% python3 -q
>>> import numpy as np
>>> import numpy.linalg as la
>>> np.set_printoptions(precision=2, suppress=True, linewidth=140)
>>> M = np.loadtxt("block4.csv", delimiter=",")
>>> M
array([[1.  , 0.2 , 0.04, 0.01, 0.  , 0.  , 0.  , 0.  , 0.  ],
       [0.2 , 1.  , 0.2 , 0.04, 0.01, 0.  , 0.  , 0.  , 0.  ],
       [0.04, 0.2 , 1.  , 0.2 , 0.04, 0.01, 0.  , 0.  , 0.  ],
       [0.01, 0.04, 0.2 , 1.  , 0.2 , 0.04, 0.01, 0.  , 0.  ],
       [0.  , 0.01, 0.04, 0.2 , 1.  , 0.2 , 0.04, 0.01, 0.  ],
       [0.  , 0.  , 0.01, 0.04, 0.2 , 1.  , 0.2 , 0.04, 0.01],
       [0.  , 0.  , 0.  , 0.01, 0.04, 0.2 , 1.  , 0.2 , 0.04],
       [0.  , 0.  , 0.  , 0.  , 0.01, 0.04, 0.2 , 1.  , 0.2 ],
       [0.  , 0.  , 0.  , 0.  , 0.  , 0.01, 0.04, 0.2 , 1.  ]])
>>> vals, evecs = la.eigh(M)
>>> x = np.array([-2, -4, -5, 0, -3, -4, -5, 2, -1])
>>> np.round(evecs * np.maximum(vals, 0) @ evecs.T, 2) + 0
array([[1.  , 0.2 , 0.04, 0.01, 0.  , 0.  , 0.  , 0.  , 0.  ],
       [0.2 , 1.  , 0.2 , 0.04, 0.01, 0.  , 0.  , 0.  , 0.  ],
       [0.04, 0.2 , 1.  , 0.2 , 0.04, 0.01, 0.  , 0.  , 0.  ],
       [0.01, 0.04, 0.2 , 1.  , 0.2 , 0.04, 0.01, 0.  , 0.  ],
       [0.  , 0.01, 0.04, 0.2 , 1.  , 0.2 , 0.04, 0.01, 0.  ],
       [0.  , 0.  , 0.01, 0.04, 0.2 , 1.  , 0.2 , 0.04, 0.01],
       [0.  , 0.  , 0.  , 0.01, 0.04, 0.2 , 1.  , 0.2 , 0.04],
       [0.  , 0.  , 0.  , 0.  , 0.01, 0.04, 0.2 , 1.  , 0.2 ],
       [0.  , 0.  , 0.  , 0.  , 0.  , 0.01, 0.04, 0.2 , 1.  ]])
>>> la.eigvalsh(M[1:, 1:])
array([0.68, 0.72, 0.79, 0.88, 1.  , 1.16, 1.32, 1.45])
>>> np.round(evecs * np.abs(vals) @ evecs.T, 2) + 0
array([[1.  , 0.2 , 0.04, 0.01, 0.  , 0.  , 0.  , 0.  , 0.  ],
       [0.2 , 1.  , 0.2 , 0.04, 0.01, 0.  , 0.  , 0.  , 0.  ],
       [0.04, 0.2 , 1.  , 0.2 , 0.04, 0.01, 0.  , 0.  , 0.  ],
       [0.01, 0.04, 0.2 , 1.  , 0.2 , 0.04, 0.01, 0.  , 0.  ],
       [0.  , 0.01, 0.04, 0.2 , 1.  , 0.2 , 0.04, 0.01, 0.  ],
       [0.  , 0.  , 0.01, 0.04, 0.2 , 1.  , 0.2 , 0.04, 0.01],
       [0.  , 0.  , 0.  , 0.01, 0.04, 0.2 , 1.  , 0.2 , 0.04],
       [0.  , 0.  , 0.  , 0.  , 0.01, 0.04, 0.2 , 1.  , 0.2 ],
       [0.  , 0.  , 0.  , 0.  , 0.  , 0.01, 0.04, 0.2 , 1.  ]])
>>> x @ M @ x
np.float64(122.76)
>>> round(float(x @ M @ x / (x @ x)), 2), round(vals[0], 2), round(vals[-1], 2)
(1.23, np.float64(0.67), np.float64(1.46))
>>> x = np.ones(9)
>>> for _ in range(7):
...     x = M @ x
...     x /= la.norm(x)
...     print(round(x @ M @ x, 2))
... 
1.44
1.45
1.45
1.46
1.46
1.46
1.46
>>> round(la.eigvalsh(M)[-1], 2)
np.float64(1.46)
>>> x
array([0.19, 0.3 , 0.37, 0.4 , 0.41, 0.4 , 0.37, 0.3 , 0.19])
>>> vals, evecs = la.eigh(M)
>>> np.unique(vals.round(6) + 0, return_counts=True)[1]
array([1, 1, 1, 1, 1, 1, 1, 1, 1])
>>> (vals > 1e-8).sum(), (vals < -1e-8).sum()
(np.int64(9), np.int64(0))
>>> np.round(evecs.T @ evecs, 2) + 0
array([[1., 0., 0., 0., 0., 0., 0., 0., 0.],
       [0., 1., 0., 0., 0., 0., 0., 0., 0.],
       [0., 0., 1., 0., 0., 0., 0., 0., 0.],
       [0., 0., 0., 1., 0., 0., 0., 0., 0.],
       [0., 0., 0., 0., 1., 0., 0., 0., 0.],
       [0., 0., 0., 0., 0., 1., 0., 0., 0.],
       [0., 0., 0., 0., 0., 0., 1., 0., 0.],
       [0., 0., 0., 0., 0., 0., 0., 1., 0.],
       [0., 0., 0., 0., 0., 0., 0., 0., 1.]])
>>> la.eigvalsh(M + -3 * np.eye(9))
array([-2.33, -2.29, -2.24, -2.16, -2.06, -1.94, -1.79, -1.65, -1.54])
>>> np.round(evecs @ np.diag(vals) @ evecs.T, 2) + 0
array([[1.  , 0.2 , 0.04, 0.01, 0.  , 0.  , 0.  , 0.  , 0.  ],
       [0.2 , 1.  , 0.2 , 0.04, 0.01, 0.  , 0.  , 0.  , 0.  ],
       [0.04, 0.2 , 1.  , 0.2 , 0.04, 0.01, 0.  , 0.  , 0.  ],
       [0.01, 0.04, 0.2 , 1.  , 0.2 , 0.04, 0.01, 0.  , 0.  ],
       [0.  , 0.01, 0.04, 0.2 , 1.  , 0.2 , 0.04, 0.01, 0.  ],
       [0.  , 0.  , 0.01, 0.04, 0.2 , 1.  , 0.2 , 0.04, 0.01],
       [0.  , 0.  , 0.  , 0.01, 0.04, 0.2 , 1.  , 0.2 , 0.04],
       [0.  , 0.  , 0.  , 0.  , 0.01, 0.04, 0.2 , 1.  , 0.2 ],
       [0.  , 0.  , 0.  , 0.  , 0.  , 0.01, 0.04, 0.2 , 1.  ]])
>>> vals
array([0.67, 0.71, 0.76, 0.84, 0.94, 1.06, 1.21, 1.35, 1.46])
>>> mat = np.loadtxt("test3.csv", delimiter=",")
>>> mat
array([[-9.,  0., -8.,  1., -1., -7.,  7., -5.],
       [ 6., -3.,  8., -4., -8.,  3., -8.,  4.],
       [ 2.,  5., -5.,  7., -6.,  4.,  5.,  4.],
       [ 5.,  6., -7., -3.,  9.,  1., -8., -6.],
       [-4.,  2., -7., -1.,  8., -3.,  7.,  8.],
       [ 3., -9., -8.,  0.,  2.,  0.,  5., -5.],
       [ 8.,  6., -5., -8., -3.,  7., -2., -6.],
       [-3.,  8.,  6., -2., -3.,  1.,  2.,  3.]])
>>> rng = np.random.default_rng(659592)
>>> labels = rng.permutation(8)
>>> labels
array([7, 5, 2, 3, 1, 0, 4, 6])
>>> M2 = mat[labels][:, labels]
>>> np.trace(M2)
np.float64(-11.0)
>>> np.allclose(M2, mat)
False
>>> M2
array([[ 3.,  1.,  6., -2.,  8., -3., -3.,  2.],
       [-5.,  0., -8.,  0., -9.,  3.,  2.,  5.],
       [ 4.,  4., -5.,  7.,  5.,  2., -6.,  5.],
       [-6.,  1., -7., -3.,  6.,  5.,  9., -8.],
       [ 4.,  3.,  8., -4., -3.,  6., -8., -8.],
       [-5., -7., -8.,  1.,  0., -9., -1.,  7.],
       [ 8., -3., -7., -1.,  2., -4.,  8.,  7.],
       [-6.,  7., -5., -8.,  6.,  8., -3., -2.]])
>>> f = np.array([1, -2, -2])
>>> np.array([np.convolve(row, f, "same") for row in mat])
array([[ 18.,  10.,  17.,  13.,  -7.,  23.,  -5.,  -4.],
       [-15.,   2., -14., -16.,  27.,   2.,  14.,   8.],
       [  1., -19.,   7., -10.,   2.,   9., -14., -18.],
       [ -4., -29.,  -1.,  29., -11., -28.,   8.,  28.],
       [ 10.,  -3.,   9.,  24., -17.,  -3.,   0., -30.],
       [-15.,   4.,  34.,  18.,  -4.,   1., -15.,   0.],
       [-10., -33., -10.,  23.,  29., -10., -16.,  16.],
       [ 14.,  -4., -30., -11.,  11.,   6.,  -3., -10.]])
>>> np.correlate(mat[4], mat[3], "full")
array([  24.,   20.,   22.,   28.,  -17.,  -88.,  -36.,    9., -133.,  -17.,  115.,  -51.,  -29.,   83.,   40.])
>>> np.cross(mat[4, :3], mat[3, :3])
array([ 28., -63., -34.])
>>> np.polyval(f, mat[4])
array([22., -2., 61.,  1., 46., 13., 33., 46.])
>>> W1 = np.array([[3, 3, 5, 2],
...     [3, 3, 1, 4],
...     [5, 4, 1, 3],
...     [2, 2, 3, 4],
...     [2, 0, 3, 3],
...     [2, 2, 0, 1],
...     [1, 2, 4, 3],
...     [3, 1, 4, 4]])
>>> c = np.array([4, -2, 9, 1])
>>> H = np.maximum(mat @ W1 + c, 0)
>>> (H > 0).mean(axis=0)
array([0.5 , 0.5 , 0.5 , 0.38])
>>> Z = np.array([[-1, -2, -2], [0, -1, 1], [-1, -2, -1], [1, 2, 0]])
>>> W1 @ Z
array([[ -6, -15,  -8],
       [  0,  -3,  -4],
       [ -3, -10,  -7],
       [ -1,  -4,  -5],
       [ -2,  -4,  -7],
       [ -1,  -4,  -2],
       [ -2,  -6,  -4],
       [ -3,  -7,  -9]])
>>> la.norm(mat, axis=0)
array([15.62, 15.97, 19.39, 12.  , 16.37, 11.58, 16.85, 15.07])
>>> la.norm(mat, axis=1)
array([16.43, 16.67, 14.  , 17.35, 16.  , 14.42, 16.94, 11.66])
>>> round(la.norm(mat, 2), 2)
np.float64(26.32)
>>> round(la.norm(mat[1] - mat[4]), 2)
np.float64(29.87)
>>> round(float(la.norm(mat, 1)), 2), round(float(la.norm(mat, np.inf)), 2)
(54.0, 45.0)
>>> la.norm(mat, axis=1).argmax()
np.int64(3)
>>> np.round(la.norm(mat[1], 1), 2), round(float(la.norm(mat[1], np.inf)), 2)
(np.float64(44.0), 8.0)
>>> round(la.norm(mat, "nuc"), 2)
np.float64(106.65)
>>> G = mat.T @ mat
>>> la.matrix_rank(G)
np.int64(8)
>>> np.diag(G)
array([244., 255., 376., 144., 268., 134., 284., 227.])
>>> A = np.load("sample16.npy")
>>> A
array([[ 0,  4, -9,  5, -5,  5,  1,  0, -5],
       [ 0,  0,  2,  6, -6, -8, -5, -9, -1],
       [ 0,  0,  0, -4, -7,  1,  3, -1,  7],
       [ 0,  0,  0,  0,  2, -5, -4,  4,  5],
       [ 0,  0,  0,  0,  0,  4, -5,  0,  4],
       [ 0,  0,  0,  0,  0,  0,  9,  3, -8],
       [ 0,  0,  0,  0,  0,  0,  0,  1,  5],
       [ 0,  0,  0,  0,  0,  0,  0,  0, -6],
       [ 0,  0,  0,  0,  0,  0,  0,  0,  0]])
>>> rank = la.matrix_rank(A)
>>> rank
np.int64(8)
>>> N = la.svd(A)[2][rank:].T
>>> [int(la.matrix_rank(np.delete(A, i, axis=0))) for i in range(9)]
[7, 7, 7, 7, 7, 7, 7, 7, 8]
>>> N.shape
(9, 1)
>>> np.allclose(A @ N, 0)
True
>>> [int(la.matrix_rank(A[:, :j + 1])) for j in range(9)]
[0, 1, 2, 3, 4, 5, 6, 7, 8]
>>> la.matrix_rank(A.T @ A), la.matrix_rank(A @ A.T)
(np.int64(8), np.int64(8))
>>> np.sort(la.eigvals(A))
array([0., 0., 0., 0., 0., 0., 0., 0., 0.])
>>> np.prod(np.diag(A)), np.round(la.det(A), 2)
(np.int64(0), np.float64(0.0))
>>> try:
...     la.inv(A)
... except la.LinAlgError as e:
...     print(e)
... 
Singular matrix
>>> f = np.array([3, -2])
>>> np.correlate(A[7], A[5], "full")
array([  0,   0,   0,   0,   0,   0,   0,   0,  48, -18, -54,   0,   0,   0,   0,   0,   0])
>>> np.polyval(f, A[7])
array([ -2,  -2,  -2,  -2,  -2,  -2,  -2,  -2, -20])
